In [1]: import numpy as np

In [2]: np.set_printoptions(precision=2, suppress=True, linewidth=100, legacy="1.25")

In [3]: W0 = np.load("run11.npy")

In [4]: W0
Out[4]: 
array([[ 7, -1, -3,  4,  2,  3, -9],
       [ 4, -2, -1, -3,  4, -2, -8],
       [-3, -9, -2, -2, 18, -1, -1],
       [ 8, -5, -5,  4, 10,  9,  2],
       [ 2,  3,  6, -1, -6, -6, -2]])

In [5]: round(np.linalg.norm(W0, "nuc"), 2)
Out[5]: 63.51

In [6]: round(float(np.linalg.norm(W0, 1)), 2), np.round(np.linalg.norm(W0, np.inf), 2)
Out[6]: (40.0, 43.0)

In [7]: np.linalg.norm(W0, axis=1).argmax()
Out[7]: 2

In [8]: round(float(np.linalg.norm(W0) ** 2 / np.linalg.norm(W0, 2) ** 2), 2)
Out[8]: 1.66

In [9]: T = np.stack([W0, -1 * W0, W0[::-1]])

In [10]: np.linalg.matrix_rank(T)
Out[10]: array([5, 5, 5])

In [11]: np.linalg.norm(T, axis=(1, 2))
Out[11]: array([33.88, 33.88, 33.88])

In [12]: np.linalg.matrix_rank(T.reshape(3, -1))
Out[12]: 2

In [13]: T.sum(axis=0)
Out[13]: 
array([[ 2,  3,  6, -1, -6, -6, -2],
       [ 8, -5, -5,  4, 10,  9,  2],
       [-3, -9, -2, -2, 18, -1, -1],
       [ 4, -2, -1, -3,  4, -2, -8],
       [ 7, -1, -3,  4,  2,  3, -9]])

In [14]: U, sigma = np.linalg.svd(W0)
ValueError: too many values to unpack (expected 2)


In [15]: U, sigma, Vt = np.linalg.svd(W0, full_matrices=False)

In [16]: np.abs(Vt[0])
Out[16]: array([0.16, 0.41, 0.27, 0.06, 0.81, 0.26, 0.09])

In [17]: np.allclose(U * sigma @ Vt, W0)
Out[17]: True

In [18]: sigma
Out[18]: array([26.28, 15.53, 13.38,  5.22,  3.09])

In [19]: np.round(U.T @ U, 2) + 0
Out[19]: 
array([[1., 0., 0., 0., 0.],
       [0., 1., 0., 0., 0.],
       [0., 0., 1., 0., 0.],
       [0., 0., 0., 1., 0.],
       [0., 0., 0., 0., 1.]])

In [20]: sigma / sigma[0]
Out[20]: array([1.  , 0.59, 0.51, 0.2 , 0.12])
